$ python -q
>>> import numpy as np
>>> np.set_printoptions(suppress=True, linewidth=100)
>>> M2 = np.array([[-2, 5], [-3, 4], [9, 6]])
>>> feats = np.kron(np.eye(3, dtype=int), M2)
>>> feats
array([[-2,  5,  0,  0,  0,  0],
       [-3,  4,  0,  0,  0,  0],
       [ 9,  6,  0,  0,  0,  0],
       [ 0,  0, -2,  5,  0,  0],
       [ 0,  0, -3,  4,  0,  0],
       [ 0,  0,  9,  6,  0,  0],
       [ 0,  0,  0,  0, -2,  5],
       [ 0,  0,  0,  0, -3,  4],
       [ 0,  0,  0,  0,  9,  6]])
>>> M2 = np.c_[feats[:, :2] @ np.array([[2, 3], [9, 5]]), np.array([2, 1, 3, 2, 2, -2, -3, -2, -2])]
>>> M2
array([[41, 19,  2],
       [30, 11,  1],
       [72, 57,  3],
       [ 0,  0,  2],
       [ 0,  0,  2],
       [ 0,  0, -2],
       [ 0,  0, -3],
       [ 0,  0, -2],
       [ 0,  0, -2]])
>>> np.round(np.linalg.lstsq(feats, M2[:, 0])[0], 3) + 0
array([2., 9., 0., 0., 0., 0.])
>>> np.round(np.linalg.norm(M2 - feats @ np.linalg.lstsq(feats, M2)[0], axis=0), 3) + 0
array([0.   , 0.   , 0.584])
>>> np.linalg.matrix_rank(np.c_[feats, M2])
np.int64(7)
>>> np.linalg.matrix_rank(M2)
np.int64(3)
>>> data = np.array([[1, 0, 0, 0, 0, 0],
...     [2, 1, 0, 0, 0, 0],
...     [1, 2, 1, 0, 0, 0],
...     [-1, -1, -3, 1, 0, 0],
...     [-1, 0, -2, -2, 1, 0],
...     [3, 2, 3, 1, 1, 1]])
>>> # triangular
>>> vec = np.array([-7, -8, 9, 1, 2, -4])
>>> rhs = data @ vec
>>> beta, lr = np.zeros(6), 1 / np.linalg.norm(data, 2) ** 2
>>> for i in range(250):
...     beta -= lr * data.T @ (data @ beta - rhs)
...     if i % 50 == 0: print(i, round(np.linalg.norm(data @ beta - rhs), 3))
... 
0 27.381
50 0.913
100 0.187
150 0.099
200 0.095
>>> beta.round(3)
array([-7.078, -7.798,  8.646,  0.057, -0.673,  0.507])
>>> np.round(np.linalg.cond(data), 3)
np.float64(374.05)
>>> T = np.stack([data, -3 * data, data[::-1]])
>>> T.shape
(3, 6, 6)
>>> np.linalg.matrix_rank(T)
array([6, 6, 6])
>>> T.sum(axis=0)
array([[ 1,  2,  3,  1,  1,  1],
       [-5, -2, -2, -2,  1,  0],
       [-3, -5, -5,  1,  0,  0],
       [ 3,  4,  7, -2,  0,  0],
       [ 4,  1,  4,  4, -2,  0],
       [-5, -4, -6, -2, -2, -2]])
>>> np.round(np.linalg.det(T), 3)
array([  1., 729.,  -1.])
>>> K = np.load("mat.npy")
>>> K
array([[-0.2, -0.6,  1.1],
       [-0.8,  0.1,  0.3],
       [ 0.6, -0.3,  0.3],
       [-1. ,  1.2,  1.3]])
>>> np.round(K.mean(axis=0), 3)
array([-0.35,  0.1 ,  0.75])
>>> np.round(K.sum(axis=0), 3)
array([-1.4,  0.4,  3. ])
>>> np.unravel_index(np.abs(K).argmax(), K.shape)
(np.int64(3), np.int64(2))
>>> np.round(np.diff(K, axis=0), 3)
array([[-0.6,  0.7, -0.8],
       [ 1.4, -0.4,  0. ],
       [-1.6,  1.5,  1. ]])
>>> np.abs(K).max()
np.float64(1.3)
>>> np.round(K - K[0], 3)
array([[ 0. ,  0. ,  0. ],
       [-0.6,  0.7, -0.8],
       [ 0.8,  0.3, -0.8],
       [-0.8,  1.8,  0.2]])
>>> np.linalg.matrix_rank(K)
np.int64(3)
>>> K.shape
(4, 3)
